% python3 -q
>>> import numpy as np
>>> import numpy.linalg as la
>>> np.set_printoptions(precision=1, suppress=True, linewidth=140, legacy="1.25")
>>> M = np.load("data.npy")
>>> M
array([[ 0,  2,  3,  6,  7, -7,  0,  8,  0, -8,  9, -9, -2],
       [-2,  0,  2,  3,  6,  7, -7,  0,  8,  0, -8,  9, -9],
       [-9, -2,  0,  2,  3,  6,  7, -7,  0,  8,  0, -8,  9],
       [ 9, -9, -2,  0,  2,  3,  6,  7, -7,  0,  8,  0, -8],
       [-8,  9, -9, -2,  0,  2,  3,  6,  7, -7,  0,  8,  0],
       [ 0, -8,  9, -9, -2,  0,  2,  3,  6,  7, -7,  0,  8],
       [ 8,  0, -8,  9, -9, -2,  0,  2,  3,  6,  7, -7,  0],
       [ 0,  8,  0, -8,  9, -9, -2,  0,  2,  3,  6,  7, -7],
       [-7,  0,  8,  0, -8,  9, -9, -2,  0,  2,  3,  6,  7],
       [ 7, -7,  0,  8,  0, -8,  9, -9, -2,  0,  2,  3,  6],
       [ 6,  7, -7,  0,  8,  0, -8,  9, -9, -2,  0,  2,  3],
       [ 3,  6,  7, -7,  0,  8,  0, -8,  9, -9, -2,  0,  2],
       [ 2,  3,  6,  7, -7,  0,  8,  0, -8,  9, -9, -2,  0]])
>>> np.trace(M)
0
>>> np.round(np.abs(la.eigvals(M)).max(), 1)
35.4
>>> np.sort(np.abs(la.eigvals(M)))
array([ 9. , 13.3, 13.3, 15.5, 15.5, 16.7, 16.7, 19.5, 19.5, 22.2, 22.2, 35.4, 35.4])
>>> np.allclose(M, M.T)
False
>>> r0 = np.array([1, 1, -9, 8, -7, 0, 0, -8, 3, 8, 2, 0, -2])
>>> other = M + np.outer(r0, np.eye(13)[1])
>>> la.matrix_rank(la.inv(other) - la.inv(M), tol=1e-8)
1
>>> round(la.det(other) / la.det(M), 1), np.round(1 + la.solve(M, r0)[1], 1)
(0.4, 0.4)
>>> C2 = M.T @ M
>>> la.svd(M, compute_uv=False) ** 2
array([1253.8, 1253.8,  494.9,  494.9,  382.1,  382.1,  277.5,  277.5,  240.3,  240.3,  177.4,  177.4,   81. ])
>>> np.allclose(C2, C2.T)
True
>>> np.diag(C2)
array([441, 441, 441, 441, 441, 441, 441, 441, 441, 441, 441, 441, 441])
